% python3 -q
>>> import numpy as np
>>> np.set_printoptions(suppress=True, linewidth=200)
>>> J = np.minimum.outer(np.arange(1, 5), np.arange(1, 5)) * -1
>>> print(J)
[[-1 -1 -1 -1]
 [-1 -2 -2 -2]
 [-1 -2 -3 -3]
 [-1 -2 -3 -4]]
>>> np.diff(J, axis=0)
array([[ 0, -1, -1, -1],
       [ 0,  0, -1, -1],
       [ 0,  0,  0, -1]])
>>> np.round(np.linalg.svd(J, compute_uv=False), 2)
array([8.29, 1.  , 0.43, 0.28])
>>> J.sum(axis=0)
array([ -4,  -7,  -9, -10])
>>> print(np.count_nonzero(J))
16
>>> np.linalg.matrix_rank(J)
np.int64(4)
>>> J.shape
(4, 4)
>>> np.abs(J).max()
np.int64(4)
>>> E = np.array([[-2.0, 3.0, 0.0], [3.0, -3.0, 3.0], [0.0, 3.0, 3.0]])
>>> # symmetric
>>> Uu, sv, VT = np.linalg.svd(E)
>>> print(np.argmax(sv[:-1] / (sv[1:] + 1e-6)) + 1)
2
>>> B = Uu[:, :2] @ np.diag(sv[:2]) @ VT[:2]
>>> np.linalg.matrix_rank(E, rtol=0.05)
np.int64(3)
>>> round(np.linalg.norm(E - B, 2), 2), np.round(sv[2], 2)
(np.float64(0.33), np.float64(0.33))
>>> np.linalg.matrix_rank(B)
np.int64(2)
>>> print(B.round(2))
[[-1.79  3.12 -0.11]
 [ 3.12 -2.94  2.94]
 [-0.11  2.94  3.05]]
>>> x0 = np.array([-1, 1, 1])
>>> (E @ x0).argmax()
np.int64(2)
>>> E @ np.eye(3)[1]
array([ 3., -3.,  3.])
>>> (E * x0).sum(axis=1)
array([ 5., -3.,  6.])
>>> np.sign((E @ x0).round(6))
array([ 1., -1.,  1.])
>>> E @ np.ones(3)
array([1., 3., 6.])
>>> np.einsum("ij,j->i", E, x0)
array([ 5., -3.,  6.])
>>> w, vecs = np.linalg.eigh(E)
>>> np.round(np.linalg.eigvalsh(E + 3 * np.eye(3)), 2)
array([-3.15,  2.67,  7.48])
>>> (w > 1e-8).sum(), (w < -1e-8).sum()
(np.int64(1), np.int64(2))
>>> np.round(np.linalg.svd(E, compute_uv=False), 2)
array([6.15, 4.48, 0.33])
>>> np.round(np.abs(vecs[:, -1]), 2)
array([0.2 , 0.43, 0.88])
>>> round(float(w.sum()), 2), np.trace(E)
(-2.0, np.float64(-2.0))
>>> w.round(2)
array([-6.15, -0.33,  4.48])
>>> np.round(vecs @ np.diag(w) @ vecs.T, 2) + 0
array([[-2.,  3.,  0.],
       [ 3., -3.,  3.],
       [ 0.,  3.,  3.]])
>>> np.round(np.linalg.eigvalsh(E @ E), 2)
array([ 0.11, 20.05, 37.84])
>>> print(np.round(vecs.T @ vecs, 2) + 0)
[[1. 0. 0.]
 [0. 1. 0.]
 [0. 0. 1.]]
>>> print(np.unique(w.round(6) + 0, return_counts=True)[1])
[1 1 1]
>>> O = E.astype(float).copy()
>>> for j in range(3):
...     O[:, j] -= O[:, :j] @ (O[:, :j].T @ O[:, j])
...     O[:, j] /= np.linalg.norm(O[:, j])
... 
>>> np.round(O.T @ O, 2) + 0
array([[1., 0., 0.],
       [0., 1., 0.],
       [0., 0., 1.]])
>>> x0 = np.array([-8, 0, 7])
>>> y = E @ x0
>>> b, lr = np.zeros(3), 1 / np.linalg.norm(E, 2) ** 2
>>> for i in range(25):
...     b -= lr * E.T @ (E @ b - y)
...     if i % 5 == 0: print(i, round(np.linalg.norm(E @ b - y), 2))
... 
0 10.03
5 2.97
10 2.92
15 2.88
20 2.84
>>> round(np.linalg.cond(E), 2)
np.float64(18.83)
>>> print(b.round(2))
[-1.14  3.83  3.55]
>>> K = np.load("case2.npy")
>>> print(K.round(2))
[[-0.09 -0.33  0.66  0.67]
 [ 0.14 -0.53  0.46 -0.7 ]
 [-0.98 -0.15 -0.08 -0.13]
 [ 0.14 -0.77 -0.58  0.22]]
>>> rng = np.random.default_rng(56445)
>>> idx = rng.permutation(4)
>>> idx
array([3, 0, 1, 2])
>>> B = K[idx][:, idx]
>>> np.allclose(B, K)
False
>>> np.round(np.linalg.det(B), 2), round(float(np.linalg.det(K[idx])), 2)
(np.float64(-1.0), 1.0)
>>> O = K.astype(float).copy()
>>> for j in range(4):
...     O[:, j] -= O[:, :j] @ (O[:, :j].T @ O[:, j])
...     O[:, j] /= np.linalg.norm(O[:, j])
... 
>>> O.round(2)
array([[-0.09, -0.33,  0.66,  0.67],
       [ 0.14, -0.53,  0.46, -0.7 ],
       [-0.98, -0.15, -0.08, -0.13],
       [ 0.14, -0.77, -0.58,  0.22]])
>>> print(np.allclose(K, K.T))
False
>>> np.round((K - K.T) / 2, 2)
array([[ 0.  , -0.23,  0.82,  0.26],
       [ 0.23,  0.  ,  0.31,  0.03],
       [-0.82, -0.31,  0.  ,  0.23],
       [-0.26, -0.03, -0.23,  0.  ]])
>>> B = np.array([[3, -1], [3, 0]])
>>> cent = np.kron(B, K)
>>> np.linalg.matrix_rank(cent)
np.int64(8)
>>> round(np.linalg.norm(cent, 2), 2), np.round(np.linalg.norm(B, 2) * np.linalg.norm(K, 2), 2)
(np.float64(4.3), np.float64(4.3))
>>> cent.round(2)
array([[-0.28, -0.99,  1.99,  2.  ,  0.09,  0.33, -0.66, -0.67],
       [ 0.42, -1.58,  1.39, -2.1 , -0.14,  0.53, -0.46,  0.7 ],
       [-2.93, -0.46, -0.24, -0.4 ,  0.98,  0.15,  0.08,  0.13],
       [ 0.42, -2.31, -1.75,  0.66, -0.14,  0.77,  0.58, -0.22],
       [-0.28, -0.99,  1.99,  2.  , -0.  , -0.  ,  0.  ,  0.  ],
       [ 0.42, -1.58,  1.39, -2.1 ,  0.  , -0.  ,  0.  , -0.  ],
       [-2.93, -0.46, -0.24, -0.4 , -0.  , -0.  , -0.  , -0.  ],
       [ 0.42, -2.31, -1.75,  0.66,  0.  , -0.  , -0.  ,  0.  ]])
>>> print(cent.shape)
(8, 8)
>>> x0 = np.array([0, 2, 0, 1])
>>> np.round(np.sort(np.abs(np.degrees(np.angle(np.linalg.eigvals(K))))), 2)
array([  0.  , 103.84, 103.84, 180.  ])
>>> np.round(K.T @ (K @ x0), 2) + 0
array([0., 2., 0., 1.])
>>> print(4 - np.linalg.matrix_rank(K - np.eye(4), tol=1e-8))
1
>>> np.round(np.linalg.inv(K), 2)
array([[-0.09,  0.14, -0.98,  0.14],
       [-0.33, -0.53, -0.15, -0.77],
       [ 0.66,  0.46, -0.08, -0.58],
       [ 0.67, -0.7 , -0.13,  0.22]])
>>> B = np.array([[6, 2], [6, -8]])
>>> cent = np.array([[0, 0, 2], [-1, 1, 3], [-1, 2, 1]])
>>> X = np.kron(B, cent)
>>> X
array([[  0,   0,  12,   0,   0,   4],
       [ -6,   6,  18,  -2,   2,   6],
       [ -6,  12,   6,  -2,   4,   2],
       [  0,   0,  12,   0,   0, -16],
       [ -6,   6,  18,   8,  -8, -24],
       [ -6,  12,   6,   8, -16,  -8]])
>>> blk = np.stack([X, -2 * X, X[::-1]])
>>> np.linalg.matrix_rank(blk.reshape(3, -1))
np.int64(2)
>>> (blk @ X.T).shape
(3, 6, 6)
>>> np.linalg.matrix_rank(blk)
array([6, 6, 6])
>>> np.einsum("bij,cij->bc", blk, blk)
array([[ 2940, -5880,   600],
       [-5880, 11760, -1200],
       [  600, -1200,  2940]])
>>> x0 = np.array([9, -7, 4, 4, 0, 1])
>>> y = X @ x0
>>> b, lr = np.zeros(6), 1 / np.linalg.norm(X, 2) ** 2
>>> for i in range(6):
...     b -= lr * X.T @ (X @ b - y)
...     if i % 1 == 0: print(i, round(np.linalg.norm(X @ b - y), 2))
... 
0 132.74
1 115.3
2 101.46
3 90.34
4 81.28
5 73.8
>>> print(b.round(2))
[ 2.37 -4.8   0.81 -0.34  0.88 -0.77]
>>> W1 = np.array([[0, -2, 2, 1, -1, 1],
...     [-1, -1, -1, 2, 2, 1],
...     [2, 0, 1, 1, -2, -2],
...     [1, -2, 0, 1, 2, 1],
...     [2, 1, -1, -2, 2, -1],
...     [-1, 2, 1, -1, 0, -2]])
>>> b = np.array([2, 1, 1, 0, 2, 0])
>>> hid = np.maximum(X @ W1 + b, 0)
>>> (hid > 0).astype(int)
array([[1, 1, 1, 1, 0, 0],
       [1, 1, 1, 1, 0, 0],
       [1, 1, 0, 1, 1, 0],
       [1, 0, 0, 1, 0, 1],
       [1, 0, 0, 1, 0, 1],
       [0, 0, 0, 1, 1, 1]])
>>> hid
array([[22,  9, 17,  8,  0,  0],
       [28, 25,  5, 12,  0,  0],
       [ 6, 13,  0, 12, 24,  0],
       [42,  0,  0, 28,  0,  8],
       [48,  0,  0, 72,  0, 28],
       [ 0,  0,  0, 72,  4, 34]])
>>> cent = np.array([[3, -2, -3],
...     [-8, -6, -8],
...     [-5, -9, 1],
...     [1, 7, 8],
...     [8, -8, 8],
...     [-2, 1, 0]])
>>> (hid @ cent).round(6).argmax(axis=1)
array([2, 0, 2, 0, 1, 2])
>>> hid @ cent
array([[ -83, -195,  -57],
       [-129, -167, -183],
       [ 118, -198,  166],
       [ 138,  120,   98],
       [ 160,  436,  432],
       [  36,  506,  608]])
>>> print(W1 @ cent)
[[ -3  10  18]
 [ 26  16  42]
 [-10   8 -13]
 [ 34   2  37]
 [ 19 -32 -15]
 [-21 -28 -20]]
